In [1]: import numpy as np

In [2]: import numpy.linalg as la

In [3]: np.set_printoptions(suppress=True, linewidth=200)

In [4]: data = np.load("arr.npy")

In [5]: data
Out[5]: 
array([[-0.9  ,  0.4  , -1.5  , -0.3  , -0.5  ,  0.1  ,  0.3  ,  0.3  ,  0.3  , -0.5  , -1.5  ,  0.4  , -0.7  ,  0.4  ],
       [ 0.1  ,  0.6  , -1.5  ,  0.5  ,  0.2  ,  0.6  ,  0.4  ,  0.1  , -1.8  , -0.5  ,  1.7  ,  0.6  , -1.9  ,  0.   ],
       [ 0.   ,  1.1  , -1.   ,  0.7  , -0.8  , -0.3  ,  2.1  ,  0.7  , -0.3  ,  0.9  ,  0.1  ,  0.9  ,  0.1  ,  1.5  ],
       [-0.98 ,  0.383, -1.587, -0.221, -0.391,  0.104,  0.273,  0.39 ,  0.316, -0.395, -1.741,  0.473, -0.812,  0.418],
       [-1.3  , -0.1  , -1.6  ,  0.1  , -1.2  , -0.3  ,  0.1  , -1.   ,  0.2  ,  1.   ,  0.5  ,  0.4  , -1.6  , -0.9  ]])

In [6]: f, r1 = data[4], data[3]

In [7]: f @ f
Out[7]: np.float64(11.63)

In [8]: f @ r1
Out[8]: np.float64(3.738)

In [9]: p = (f @ r1) / (f @ f) * f

In [10]: p.round(3)
Out[10]: array([-0.418, -0.032, -0.514,  0.032, -0.386, -0.096,  0.032, -0.321,  0.064,  0.321,  0.161,  0.129, -0.514, -0.289])

In [11]: def softmax(z):
    ...:     e = np.exp(z - z.max(axis=-1, keepdims=True))
    ...:     return e / e.sum(axis=-1, keepdims=True)
    ...: 

In [12]: np.round(softmax(data).sum(axis=1), 3)
Out[12]: array([1., 1., 1., 1., 1.])

In [13]: np.round(softmax(data[0] + -3), 3)
Out[13]: array([0.031, 0.115, 0.017, 0.057, 0.047, 0.085, 0.104, 0.104, 0.104, 0.047, 0.017, 0.115, 0.038, 0.115])

In [14]: np.round(softmax(10 * data[0]), 3) + 0
Out[14]: array([0.   , 0.241, 0.   , 0.   , 0.   , 0.012, 0.089, 0.089, 0.089, 0.   , 0.   , 0.241, 0.   , 0.241])

In [15]: np.round(softmax(data[0]), 3)
Out[15]: array([0.031, 0.115, 0.017, 0.057, 0.047, 0.085, 0.104, 0.104, 0.104, 0.047, 0.017, 0.115, 0.038, 0.115])

In [16]: scores = data @ data.T / np.sqrt(14)

In [17]: softmax(scores).round(6).argmax(axis=1)
Out[17]: array([3, 1, 2, 3, 4])

In [18]: U, s, vt = la.svd(data)

In [19]: print(np.argmax(s[:-1] / (s[1:] + 1e-6)) + 1)
4

In [20]: s.round(3)
Out[20]: array([4.939, 3.625, 3.196, 2.346, 0.194])

In [21]: B = U[:, :4] @ np.diag(s[:4]) @ vt[:4]

In [22]: round(la.norm(data - B, 2), 3), round(float(s[4]), 3)
Out[22]: (np.float64(0.194), 0.194)

In [23]: round(float(np.abs(data - B).max()), 3)
Out[23]: 0.077

In [24]: m1 = np.array([[1, 0, 2, 2, -1, 0, -1, 0, 1, 2, 1],
    ...:     [-1, -2, 0, -1, -1, 2, 2, -1, 2, -2, 0],
    ...:     [2, 0, 0, -1, -2, -1, 0, 2, 0, 1, 1],
    ...:     [-2, 2, 0, 1, -1, 2, 1, -1, -2, -1, 1],
    ...:     [2, -1, -1, -2, 0, 0, 0, -2, 1, -2, -1],
    ...:     [0, 1, 2, 2, 0, -2, 2, 2, 1, -1, 1],
    ...:     [-2, -1, 0, 1, 1, -2, -1, 2, -2, -2, 1]])

In [25]: m1[0] = m1[5]

In [26]: print(m1)
[[ 0  1  2  2  0 -2  2  2  1 -1  1]
 [-1 -2  0 -1 -1  2  2 -1  2 -2  0]
 [ 2  0  0 -1 -2 -1  0  2  0  1  1]
 [-2  2  0  1 -1  2  1 -1 -2 -1  1]
 [ 2 -1 -1 -2  0  0  0 -2  1 -2 -1]
 [ 0  1  2  2  0 -2  2  2  1 -1  1]
 [-2 -1  0  1  1 -2 -1  2 -2 -2  1]]

In [27]: U, s, vt = la.svd(m1)

In [28]: evecs = vt[:(s > 1e-8).sum()]

In [29]: rng = np.random.default_rng(98)

In [30]: x = m1[5] + 3 * m1[4] + rng.integers(2) * np.eye(11)[4]

In [31]: x
Out[31]: array([ 6., -2., -1., -4.,  0., -2.,  2., -4.,  4., -7., -2.])

In [32]: la.matrix_rank(np.vstack([m1, x]))
Out[32]: np.int64(6)

In [33]: np.allclose(evecs.T @ evecs @ x, x)
Out[33]: True

In [34]: print(np.round(np.diag(evecs.T @ evecs), 3))
[0.704 0.693 0.217 0.398 0.561 0.598 0.467 0.609 0.645 0.873 0.235]

In [35]: [round(float(x), 3) for x in la.svd(m1, compute_uv=False)[:3]]
Out[35]: [7.816, 5.536, 5.392]

In [36]: print(la.matrix_rank(m1, rtol=0.1))
6

In [37]: U, s, vt = la.svd(m1)

In [38]: s.round(3) + 0
Out[38]: array([7.816, 5.536, 5.392, 4.302, 3.045, 2.529, 0.   ])

In [39]: B = U[:, :6] @ np.diag(s[:6]) @ vt[:6]

In [40]: round(la.norm(m1 - B) / la.norm(m1), 3)
Out[40]: np.float64(0.0)

In [41]: print(la.matrix_rank(m1, rtol=0.05))
6

In [42]: la.matrix_rank(B)
Out[42]: np.int64(6)

In [43]: r = la.matrix_rank(m1)

In [44]: r
Out[44]: np.int64(6)

In [45]: N = la.svd(m1)[2][r:].T

In [46]: print([int(la.matrix_rank(m1[:i])) for i in range(1, len(m1) + 1)])
[1, 2, 3, 4, 5, 5, 6]

In [47]: N.shape
Out[47]: (11, 5)

In [48]: [int(la.matrix_rank(np.delete(m1, i, axis=0))) for i in range(7)]
Out[48]: [6, 5, 5, 5, 5, 6, 5]

In [49]: [int(la.matrix_rank(m1[:, :j + 1])) for j in range(11)]
Out[49]: [1, 2, 3, 4, 5, 6, 6, 6, 6, 6, 6]

In [50]: np.allclose(m1 @ N, 0)
Out[50]: True

In [51]: B = np.array([[3, 2, -2, 0, -1, 1, 3, -3, -2],
    ...:     [-3, 1, -1, 1, -3, 3, 2, 0, 0],
    ...:     [-3, 2, 2, 1, -2, 1, 0, -1, 0],
    ...:     [-2, -1, -3, -2, 0, 1, 3, -3, 2],
    ...:     [-2, 0, 1, 0, 2, 2, 3, -2, 0],
    ...:     [0, -3, 0, 3, -3, 2, 0, 3, 0],
    ...:     [1, 1, 3, 1, -2, 1, -1, -3, -1],
    ...:     [-3, -1, 0, -2, 1, 2, -3, -1, 2],
    ...:     [-3, 3, -3, 0, 1, -1, 2, 0, -2]])

In [52]: X = B + B.T

In [53]: X
Out[53]: 
array([[ 6, -1, -5, -2, -3,  1,  4, -6, -5],
       [-1,  2,  1,  0, -3,  0,  3, -1,  3],
       [-5,  1,  4, -2, -1,  1,  3, -1, -3],
       [-2,  0, -2, -4,  0,  4,  4, -5,  2],
       [-3, -3, -1,  0,  4, -1,  1, -1,  1],
       [ 1,  0,  1,  4, -1,  4,  1,  5, -1],
       [ 4,  3,  3,  4,  1,  1, -2, -6,  1],
       [-6, -1, -1, -5, -1,  5, -6, -2,  2],
       [-5,  3, -3,  2,  1, -1,  1,  2, -4]])

In [54]: # equal to its transpose

In [55]: evals, evecs = la.eigh(X)

In [56]: np.abs(evecs[:, -1]).round(6).argmax()
Out[56]: np.int64(0)

In [57]: print(np.round(la.eigvalsh(X @ X), 3))
[  2.865  24.635  31.3    48.986  57.932  73.73  112.816 184.154 199.583]

In [58]: np.round(evecs.T @ X @ evecs, 3) + 0
Out[58]: 
array([[-13.57 ,   0.   ,   0.   ,   0.   ,   0.   ,   0.   ,   0.   ,   0.   ,   0.   ],
       [  0.   , -10.621,   0.   ,   0.   ,   0.   ,   0.   ,   0.   ,   0.   ,   0.   ],
       [  0.   ,   0.   ,  -6.999,   0.   ,   0.   ,   0.   ,   0.   ,   0.   ,   0.   ],
       [  0.   ,   0.   ,   0.   ,  -1.693,   0.   ,   0.   ,   0.   ,   0.   ,   0.   ],
       [  0.   ,   0.   ,   0.   ,   0.   ,   4.963,   0.   ,   0.   ,   0.   ,   0.   ],
       [  0.   ,   0.   ,   0.   ,   0.   ,   0.   ,   5.595,   0.   ,   0.   ,   0.   ],
       [  0.   ,   0.   ,   0.   ,   0.   ,   0.   ,   0.   ,   7.611,   0.   ,   0.   ],
       [  0.   ,   0.   ,   0.   ,   0.   ,   0.   ,   0.   ,   0.   ,   8.587,   0.   ],
       [  0.   ,   0.   ,   0.   ,   0.   ,   0.   ,   0.   ,   0.   ,   0.   ,  14.127]])

In [59]: np.round(evecs.T @ evecs, 3) + 0
Out[59]: 
array([[1., 0., 0., 0., 0., 0., 0., 0., 0.],
       [0., 1., 0., 0., 0., 0., 0., 0., 0.],
       [0., 0., 1., 0., 0., 0., 0., 0., 0.],
       [0., 0., 0., 1., 0., 0., 0., 0., 0.],
       [0., 0., 0., 0., 1., 0., 0., 0., 0.],
       [0., 0., 0., 0., 0., 1., 0., 0., 0.],
       [0., 0., 0., 0., 0., 0., 1., 0., 0.],
       [0., 0., 0., 0., 0., 0., 0., 1., 0.],
       [0., 0., 0., 0., 0., 0., 0., 0., 1.]])

In [60]: print(evals.round(3))
[-13.57  -10.621  -6.999  -1.693   4.963   5.595   7.611   8.587  14.127]

In [61]: print((evals > 1e-8).sum(), (evals < -1e-8).sum())
5 4
